% ipython --no-banner

In [1]: import numpy as np

In [2]: np.set_printoptions(precision=2, suppress=True, linewidth=140)

In [3]: X = np.array([[0.0, 1.0, 1.0, 0.0, 1.0],
   ...:     [1.0, 0.0, 0.0, 1.0, 2.0],
   ...:     [0.0, 0.0, 1.0, -3.0, -2.0],
   ...:     [0.0, 0.0, -2.0, 1.0, 3.0],
   ...:     [0.0, 0.0, -3.0, -2.0, -2.0]])

In [4]: O, evecs = np.linalg.qr(X[:, :4])[0], np.linalg.qr(X[:, 4:])[0]

In [5]: sv = np.linalg.svd(O.T @ evecs, compute_uv=False)

In [6]: np.degrees(np.arccos(sv.clip(0, 1)))
Out[6]: array([26.28])

In [7]: round(np.linalg.norm(O @ O.T - evecs @ evecs.T, 2), 2)
Out[7]: np.float64(1.0)

In [8]: Y = X / np.linalg.norm(X, axis=1, keepdims=True)

In [9]: C2 = Y @ Y.T

In [10]: (np.abs(C2) > 0.9).astype(int)
Out[10]: 
array([[1, 0, 0, 0, 0],
       [0, 1, 0, 0, 0],
       [0, 0, 1, 0, 0],
       [0, 0, 0, 1, 0],
       [0, 0, 0, 0, 1]])

In [11]: C2
Out[11]: 
array([[ 1.  ,  0.47, -0.15,  0.15, -0.7 ],
       [ 0.47,  1.  , -0.76,  0.76, -0.59],
       [-0.15, -0.76,  1.  , -0.79,  0.45],
       [ 0.15,  0.76, -0.79,  1.  , -0.13],
       [-0.7 , -0.59,  0.45, -0.13,  1.  ]])

In [12]: (X + X.T) / 2
Out[12]: 
array([[ 0. ,  1. ,  0.5,  0. ,  0.5],
       [ 1. ,  0. ,  0. ,  0.5,  1. ],
       [ 0.5,  0. ,  1. , -2.5, -2.5],
       [ 0. ,  0.5, -2.5,  1. ,  0.5],
       [ 0.5,  1. , -2.5,  0.5, -2. ]])

In [13]: X @ X
Out[13]: 
array([[  1.,   0.,  -2.,  -4.,  -2.],
       [  0.,   1.,  -7.,  -3.,   0.],
       [  0.,   0.,  13.,  -2.,  -7.],
       [  0.,   0., -13.,   1.,   1.],
       [  0.,   0.,   7.,  11.,   4.]])

In [14]: E = np.load("case2.npy")

In [15]: E
Out[15]: 
array([[  2,   8,  -3,  11,  -5,   7,  -8],
       [  8,  16, -15,   3,   6,   9,   0],
       [ -3, -15,  10,  -1,  14, -15,  -2],
       [ 11,   3,  -1, -16,  18,  -7,  -4],
       [ -5,   6,  14,  18, -18,  -8,  -2],
       [  7,   9, -15,  -7,  -8,   6,  -9],
       [ -8,   0,  -2,  -4,  -2,  -9,  -8]])

In [16]: t3 = np.stack([E, -2 * E, E[::-1]])

In [17]: t3.shape
Out[17]: (3, 7, 7)

In [18]: rng = np.random.default_rng(878)

In [19]: labels = rng.permutation(7)

In [20]: labels
Out[20]: array([5, 0, 1, 6, 4, 2, 3])

In [21]: Y = E[labels][:, labels]

In [22]: np.allclose(Y, E)
Out[22]: False

In [23]: A = np.load("sample1.npy")

In [24]: A
Out[24]: 
array([[ 1, -2, -1,  2, -3,  0,  2, -1,  3, -3, -3],
       [-2, -3,  1,  0, -2,  1, -1,  0,  3, -3,  1],
       [-2, -2, -3, -1, -2, -3,  2,  2, -1, -1,  3],
       [ 0,  3,  1,  2, -2,  2,  0, -1, -1, -3, -2],
       [-3,  0, -3, -3, -3, -2, -1, -3, -3, -3,  1],
       [ 1,  2,  0, -3,  0,  3,  1,  3,  1,  0,  3],
       [ 0, -2, -2,  0,  2,  1,  1,  1, -3,  0,  0],
       [ 0, -3,  1,  3,  2,  1,  0,  3,  1,  1,  0],
       [ 2, -3,  2, -3,  1,  3, -2,  0,  3,  0, -1],
       [ 1,  3,  3,  3,  1,  0, -3,  2,  2, -2, -1],
       [ 2, -1, -2,  3, -3,  3,  1,  0,  0,  0,  0],
       [ 1,  1,  1,  3, -3,  0,  0, -3,  0, -1,  0],
       [ 3, -2, -2, -1, -3, -2, -1,  1, -3,  1,  1]])

In [25]: proj = A @ np.linalg.solve(A.T @ A, A.T)

In [26]: np.linalg.matrix_rank(np.eye(13) - proj)
Out[26]: np.int64(2)

In [27]: np.allclose(proj @ proj, proj)
Out[27]: True

In [28]: np.round(proj @ A[:, 0], 2) + 0
Out[28]: array([ 1., -2., -2.,  0., -3.,  1.,  0.,  0.,  2.,  1.,  2.,  1.,  3.])

In [29]: np.diag(proj)
Out[29]: array([0.93, 0.71, 0.64, 0.95, 0.79, 0.87, 0.94, 0.6 , 0.75, 0.99, 0.95, 0.95, 0.94])

In [30]: K = np.load("arr.npy")

In [31]: K
Out[31]: 
array([[-2,  2,  3, -3, -1, -2,  0,  3,  2, -1,  1,  0,  3],
       [ 2, -2,  2,  3, -3, -1, -2,  0,  3,  2, -1,  1,  0],
       [ 3,  2, -2,  2,  3, -3, -1, -2,  0,  3,  2, -1,  1],
       [-3,  3,  2, -2,  2,  3, -3, -1, -2,  0,  3,  2, -1],
       [-1, -3,  3,  2, -2,  2,  3, -3, -1, -2,  0,  3,  2],
       [-2, -1, -3,  3,  2, -2,  2,  3, -3, -1, -2,  0,  3],
       [ 0, -2, -1, -3,  3,  2, -2,  2,  3, -3, -1, -2,  0],
       [ 3,  0, -2, -1, -3,  3,  2, -2,  2,  3, -3, -1, -2],
       [ 2,  3,  0, -2, -1, -3,  3,  2, -2,  2,  3, -3, -1],
       [-1,  2,  3,  0, -2, -1, -3,  3,  2, -2,  2,  3, -3],
       [ 1, -1,  2,  3,  0, -2, -1, -3,  3,  2, -2,  2,  3],
       [ 0,  1, -1,  2,  3,  0, -2, -1, -3,  3,  2, -2,  2],
       [ 3,  0,  1, -1,  2,  3,  0, -2, -1, -3,  3,  2, -2]])

In [32]: vals, evecs = np.linalg.eigh(K)

In [33]: x0 = np.array([2, 3, 5, 0, -2, 4, -1, 2, 2, -3, 4, -1, 2])

In [34]: x0 @ K @ x0
Out[34]: np.int64(-258)

In [35]: round(x0 @ K @ x0 / (x0 @ x0), 2), np.round(vals[0], 2), np.round(vals[-1], 2)
Out[35]: (np.float64(-2.66), np.float64(-12.76), np.float64(10.22))

In [36]: np.abs(K).sum(axis=1).max(), round(np.abs(vals).max(), 2)
Out[36]: (np.int64(27), np.float64(12.76))

In [37]: F = np.load("run2.npy")

In [38]: F
Out[38]: 
array([[ 3,  4,  5,  6,  7,  8],
       [ 9, 10, 11, 12, 13, 14],
       [15, 16, 17, 18, 19, 20],
       [21, 22, 23, 24, 25, 26],
       [27, 28, 29, 30, 31, 32],
       [33, 34, 35, 36, 37, 38],
       [39, 40, 41, 42, 43, 44]])

In [39]: F @ np.linalg.pinv(F) @ F
Out[39]: 
array([[ 3.,  4.,  5.,  6.,  7.,  8.],
       [ 9., 10., 11., 12., 13., 14.],
       [15., 16., 17., 18., 19., 20.],
       [21., 22., 23., 24., 25., 26.],
       [27., 28., 29., 30., 31., 32.],
       [33., 34., 35., 36., 37., 38.],
       [39., 40., 41., 42., 43., 44.]])

In [40]: np.linalg.lstsq(F[:-1].T, F[-1])[2]
Out[40]: np.int32(2)

In [41]: np.allclose(F[:-1].T @ np.linalg.lstsq(F[:-1].T, F[-1])[0], F[-1])
Out[41]: True

In [42]: np.round(np.trace(np.linalg.pinv(F) @ F), 2)
Out[42]: np.float64(2.0)
